$ python3 -q
>>> import numpy as np
>>> from numpy import linalg as LA
>>> np.set_printoptions(precision=1, suppress=True, linewidth=120, legacy="1.25")
>>> m1 = np.load("test11.npy")
>>> m1.round(1) + 0
array([[-11.4,   3.7,   1.1,  -5.5,  -5.1],
       [ -8.1,   2.6,   1.2,  -4.5,  -3.7],
       [ -8. ,   2.5,   1.2,  -4.5,  -3.7],
       [ -5.5,   1.6,   1.1,  -3.6,  -2.6],
       [ -2.7,   0.5,   0.8,  -2.4,  -1.5],
       [ -2. ,   0.2,   0.7,  -2.1,  -1.2],
       [ -1. ,  -0.2,   0.4,  -1.5,  -0.8],
       [  0. ,  -0.1,   0. ,  -0.1,  -0.1],
       [  3.5,   4.6,   2.6,   4.6,   5.3],
       [  3.5,   4.6,   2.7,   4.6,   5.4],
       [  3.6,   4.6,   2.7,   4.6,   5.5],
       [  6.5,   6.8,   4.7,   6.8,   8.9],
       [  7.7,   7.5,   5.4,   7.6,  10.1],
       [  7.7,   7.6,   5.5,   7.7,  10.2],
       [  9. ,   8.3,   6.3,   8.5,  11.5],
       [ 10.4,   9.1,   7.1,   9.4,  13. ]])
>>> W2 = m1[[3, 13]].astype(float)
>>> for _ in range(3):
...     lab = LA.norm(m1[:, None] - W2, axis=-1).argmin(axis=1)
...     W2 = np.array([m1[lab == j].mean(axis=0) for j in range(2)])
... 
>>> lab
array([0, 0, 0, 0, 0, 0, 0, 0, 1, 1, 1, 1, 1, 1, 1, 1])
>>> np.abs(W2[1] - W2[0]).argmax()
0
>>> W2
array([[-4.8,  1.3,  0.8, -3. , -2.3],
       [ 6.5,  6.6,  4.6,  6.7,  8.7]])
>>> W2[1] - W2[0]
array([11.3,  5.3,  3.8,  9.8, 11.1])
>>> G = np.cov(m1, rowvar=False)
>>> np.corrcoef(m1.T)
array([[1. , 0.7, 0.8, 1. , 1. ],
       [0.7, 1. , 1. , 0.8, 0.9],
       [0.8, 1. , 1. , 0.9, 0.9],
       [1. , 0.8, 0.9, 1. , 1. ],
       [1. , 0.9, 0.9, 1. , 1. ]])
>>> G
array([[45.1, 15.5, 13. , 35.1, 40.4],
       [15.5, 10. ,  7.1, 14.2, 17. ],
       [13. ,  7.1,  5.4, 11.1, 13.4],
       [35.1, 14.2, 11.1, 28.6, 32.9],
       [40.4, 17. , 13.4, 32.9, 38.3]])
>>> [round(float(x), 1) for x in LA.svd(m1, compute_uv=False)[:3]]
[47.1, 16.9, 2.5]
>>> rng = np.random.default_rng(514)
>>> out = m1 + rng.integers(-2, 3, (16, 3)) @ rng.integers(-2, 3, (3, 5))
>>> out
array([[-14.4,   1.7,  -1.9,  -8.5,  -6.1],
       [-10.1,   2.6,  -2.8,  -6.5,  -5.7],
       [ -8. ,   1.5,   1.2,  -5.5,  -4.7],
       [ -1.5,  -0.4,   6.1,  -3.6,  -4.6],
       [ -3.7,   0.5,   1.8,  -1.4,   1.5],
       [ -4. ,   1.2,  -0.3,  -1.1,   1.8],
       [ -4. ,   0.8,  -2.6,  -1.5,   1.2],
       [  1. ,  -2.1,   2. ,  -1.1,  -1.1],
       [  9.5,   4.6,   8.6,   6.6,   3.3],
       [  2.5,   2.6,   3.7,   3.6,   6.4],
       [  6.6,   2.6,   5.7,   3.6,   2.5],
       [  7.5,   7.8,   3.7,   6.8,   6.9],
       [  7.7,  11.5,   2.4,   9.6,  10.1],
       [  2.7,   4.6,   1.5,   3.7,  10.2],
       [ 12. ,  12.3,   6.3,  11.5,  10.5],
       [ 11.4,  11.1,   6.1,  10.4,  12. ]])
>>> np.round(LA.svd(out - m1, compute_uv=False), 1) + 0
array([16.4, 10.8,  7.3,  0. ,  0. ])
>>> LA.matrix_rank(out - m1, tol=1e-8)
3
>>> np.abs(out - m1).sum(axis=1)
array([12., 10.,  3., 13.,  6.,  8.,  9.,  7., 16.,  6., 12.,  5.,  9., 16., 11.,  6.])
